$ python -q
>>> import numpy as np
>>> np.set_printoptions(precision=2, suppress=True, linewidth=100)
>>> def tidy(a):
...     return np.round(a, 2) + 0
... 
>>> data = np.load("a.npy")
>>> data
array([[3, 0, 0, 0, 0, 0],
       [0, 7, 0, 0, 0, 0],
       [0, 0, 6, 0, 0, 0],
       [0, 0, 0, 2, 0, 0],
       [0, 0, 0, 0, 5, 0],
       [0, 0, 0, 0, 0, 8]])
>>> # triangular
>>> tidy(np.linalg.det(data))
np.float64(10080.0)
>>> np.linalg.matrix_power(data, 4)
array([[  81,    0,    0,    0,    0,    0],
       [   0, 2401,    0,    0,    0,    0],
       [   0,    0, 1296,    0,    0,    0],
       [   0,    0,    0,   16,    0,    0],
       [   0,    0,    0,    0,  625,    0],
       [   0,    0,    0,    0,    0, 4096]])
>>> np.trace(data)
np.int64(31)
>>> B = data[0, 0] * data[1:] - np.outer(data[1:, 0], data[0])
>>> B
array([[ 0, 21,  0,  0,  0,  0],
       [ 0,  0, 18,  0,  0,  0],
       [ 0,  0,  0,  6,  0,  0],
       [ 0,  0,  0,  0, 15,  0],
       [ 0,  0,  0,  0,  0, 24]])
>>> np.flatnonzero(~B.round(6).any(axis=1))
array([], dtype=int64)
>>> np.linalg.matrix_rank(B), np.linalg.matrix_rank(data)
(np.int64(5), np.int64(6))
>>> K = np.loadtxt("dump.csv", delimiter=",")
>>> tidy(K)
array([[-0.81, -0.31,  0.98, -1.02,  0.71],
       [-0.31, -0.42, -0.2 , -0.82,  0.21],
       [ 0.98, -0.2 , -0.7 , -1.38, -0.18],
       [-1.02, -0.82, -1.38,  0.16, -0.11],
       [ 0.71,  0.21, -0.18, -0.11, -0.23]])
>>> tidy(np.linalg.det(2 * K)), tidy(np.linalg.det(K))
(np.float64(0.0), np.float64(0.0))
>>> np.einsum("ii->", K)
np.float64(-2.0)
>>> w1 = np.array([[-2, 2, -2], [5, 6, 9], [6, 2, 7], [-4, -8, -5], [-8, 1, -5]])
>>> beta = np.array([1, 3, 0])
>>> act = np.maximum(K @ w1 + beta, 0)
>>> (act > 0).astype(int)
array([[1, 1, 1],
       [0, 1, 0],
       [1, 1, 0],
       [0, 0, 0],
       [1, 1, 1]])
>>> np.linalg.matrix_rank(act)
np.int64(3)
>>> (act > 0).mean(axis=0)
array([0.6, 0.8, 0.4])
>>> cent = np.array([[3, 3], [1, 3], [0, 2]])
>>> (act @ cent).round(6).argmax(axis=1)
array([1, 1, 1, 0, 1])
>>> tidy(act @ cent)
array([[26.5 , 61.75],
       [ 6.2 , 18.59],
       [15.63, 42.05],
       [ 0.  ,  0.  ],
       [11.3 , 24.86]])
>>> tidy(K @ K)
array([[ 3.27,  1.17, -0.14, -0.51, -0.87],
       [ 1.17,  1.02,  1.01,  0.78, -0.23],
       [-0.14,  1.01,  3.42, -0.08,  0.97],
       [-0.51,  0.78, -0.08,  3.65, -0.64],
       [-0.87, -0.23,  0.97, -0.64,  0.64]])
>>> np.trace(K)
np.float64(-2.0)
>>> tidy(np.abs(np.linalg.eigvals(K)).max())
np.float64(2.0)
>>> def softmax(z):
...     e = np.exp(z - z.max(axis=-1, keepdims=True))
...     return e / e.sum(axis=-1, keepdims=True)
... 
>>> tidy(softmax(K[1] + 4))
array([0.19, 0.17, 0.21, 0.11, 0.32])
>>> tidy(softmax(K).sum(axis=1))
array([1., 1., 1., 1., 1.])
>>> tidy(softmax(10 * K[1]))
array([0.01, 0.  , 0.02, 0.  , 0.98])
>>> tidy(softmax(K[1]))
array([0.19, 0.17, 0.21, 0.11, 0.32])
>>> att = K @ K.T / np.sqrt(5)
>>> tidy(softmax(att))
array([[0.51, 0.2 , 0.11, 0.09, 0.08],
       [0.24, 0.22, 0.22, 0.2 , 0.13],
       [0.1 , 0.16, 0.48, 0.1 , 0.16],
       [0.09, 0.16, 0.11, 0.57, 0.08],
       [0.13, 0.17, 0.3 , 0.14, 0.26]])
>>> feats = np.loadtxt("arr.csv", delimiter=",")
>>> feats
array([[ 0.,  1., -1.,  0.,  0.,  0.],
       [-7.,  0.,  0.,  0., -6., -3.],
       [ 0.,  0.,  0.,  0.,  0.,  0.],
       [-5.,  0.,  0.,  0.,  0.,  0.]])
>>> # rank 3
>>> Uu, sigma, VT = np.linalg.svd(feats, full_matrices=False)
>>> (sigma > 1e-8).sum()
np.int64(3)
>>> np.allclose(Uu * sigma @ VT, feats)
True
>>> tidy(sigma / sigma[0])
array([1.  , 0.31, 0.14, 0.  ])
>>> Uu.shape, sigma.shape, VT.shape
((4, 4), (4,), (4, 6))
>>> np.abs(Uu[:, 0]).round(6).argmax()
np.int64(1)
>>> np.argsort(-np.linalg.norm(feats, axis=0).round(6), kind="stable")[:3]
array([0, 4, 5])
>>> [round(float(x), 2) for x in np.linalg.svd(feats, compute_uv=False)[:3]]
[10.42, 3.22, 1.41]
>>> r = np.linalg.matrix_rank(feats)
>>> r
np.int64(3)
>>> null = np.linalg.svd(feats)[2][r:].T
>>> np.allclose(feats @ null, 0)
True
>>> [int(np.linalg.matrix_rank(np.delete(feats, i, axis=0))) for i in range(4)]
[2, 2, 3, 2]
>>> np.linalg.matrix_rank(feats.T @ feats), np.linalg.matrix_rank(feats @ feats.T)
(np.int64(3), np.int64(3))
>>> null.shape
(6, 3)
>>> [int(np.linalg.matrix_rank(feats[:i])) for i in range(1, len(feats) + 1)]
[1, 2, 2, 3]
>>> tidy(feats @ null)
array([[0., 0., 0.],
       [0., 0., 0.],
       [0., 0., 0.],
       [0., 0., 0.]])
>>> [int(np.linalg.matrix_rank(feats[:, :j + 1])) for j in range(6)]
[1, 2, 2, 2, 3, 3]
>>> mat = np.loadtxt("sample11.csv", delimiter=",")
>>> mat
array([[ -3.,  -1.,  -1.],
       [ -2.,   2.,  -4.],
       [ -3.,   2.,  -6.],
       [ -5.,   2.,  -4.],
       [ -5.,   1.,  -1.],
       [ -7.,  -2.,  -4.],
       [ -7.,  -4.,  -4.],
       [ -5.,  -6.,  -6.],
       [ -7.,  -5.,  -3.],
       [ -7.,  -5.,  -4.],
       [ -9.,  -7.,  -5.],
       [-12.,  -8.,  -2.],
       [-15.,  -8.,   0.],
       [-18.,  -5.,   0.],
       [-17.,  -6.,  -2.],
       [-19.,  -8.,   0.],
       [-18.,  -5.,   3.],
       [-15.,  -8.,   2.],
       [-18.,  -5.,   0.],
       [-18.,  -7.,  -3.],
       [-17.,  -5.,  -2.],
       [-17.,  -2.,  -1.],
       [-14.,   1.,  -2.],
       [-16.,  -1.,  -2.],
       [-14.,  -3.,   1.],
       [-17.,  -2.,  -2.],
       [-14.,  -5.,  -1.],
       [-15.,  -8.,   0.]])
>>> # rows 13 and 18 are equal
>>> evals, V = np.linalg.eigh(K)
>>> vec = np.array([3, 2, 3, -3, -3])
>>> (np.sign(V[:, -1].round(6)) == np.sign(V[0, -1].round(6))).astype(int)
array([1, 1, 1, 0, 1])
>>> tidy(np.linalg.eigvalsh(K[1:, 1:]))
array([-2.  , -0.54,  0.  ,  1.35])
>>> tidy(vec @ K @ vec)
np.float64(34.74)
>>> tidy(np.abs(K).sum(axis=1).max()), tidy(np.abs(evals).max())
(np.float64(3.83), np.float64(2.0))
>>> W0 = np.load("layer18.npy")
>>> tidy(W0)
array([[-0.48, -0.47, -0.38,  0.64],
       [ 0.85, -0.37, -0.32,  0.18],
       [ 0.07,  0.79, -0.52,  0.33],
       [ 0.19,  0.16,  0.7 ,  0.68]])
>>> Uu, sigma, VT = np.linalg.svd(feats)
>>> V = VT[:(sigma > 1e-8).sum()]
>>> rng = np.random.default_rng(106237)
>>> vec = feats[3] + -3 * feats[1] + rng.integers(2) * np.eye(6)[2]
>>> vec
array([16.,  0.,  1.,  0., 18.,  9.])
>>> tidy(np.diag(V.T @ V))
array([1. , 0.5, 0.5, 0. , 0.8, 0.2])
>>> tidy(V.T @ V)
array([[ 1. ,  0. ,  0. ,  0. ,  0. ,  0. ],
       [ 0. ,  0.5, -0.5,  0. ,  0. ,  0. ],
       [ 0. , -0.5,  0.5,  0. ,  0. ,  0. ],
       [ 0. ,  0. ,  0. ,  0. ,  0. ,  0. ],
       [ 0. ,  0. ,  0. ,  0. ,  0.8,  0.4],
       [ 0. ,  0. ,  0. ,  0. ,  0.4,  0.2]])
>>> tidy(np.linalg.norm(vec - V.T @ V @ vec))
np.float64(0.71)
>>> np.allclose(V.T @ V @ vec, vec)
False
>>> np.linalg.matrix_rank(np.vstack([feats, vec]))
np.int64(4)
>>> M = np.loadtxt("out5.csv", delimiter=",")
>>> M
array([[ 1.,  0.,  2.],
       [-2.,  2.,  2.],
       [ 0.,  0., -2.]])
>>> vec = np.array([5, -4, 4])
>>> h = np.maximum(M @ vec, 0)
>>> M.T @ h
array([13.,  0., 26.])
>>> np.maximum(M @ (3 * vec), 0)
array([39.,  0.,  0.])
>>> q, V = np.linalg.qr(M[:, :2])[0], np.linalg.qr(M[:, 2:])[0]
>>> sigma = np.linalg.svd(q.T @ V, compute_uv=False)
>>> tidy(np.linalg.norm(q @ q.T - V @ V.T, 2))
np.float64(1.0)
>>> tidy(np.degrees(np.arccos(sigma.clip(0, 1))))
array([35.26])
>>> (sigma > 0.9).sum()
np.int64(0)
>>> labels = rng.permutation(3)
>>> B = M[:, labels] * rng.choice([-1, 1], 3)
>>> B
array([[-1., -0.,  2.],
       [ 2., -2.,  2.],
       [-0., -0., -2.]])
>>> Uu, _, VT = np.linalg.svd(M.T @ B)
>>> tidy(Uu @ VT)
array([[-1.,  0.,  0.],
       [ 0., -1.,  0.],
       [ 0.,  0.,  1.]])
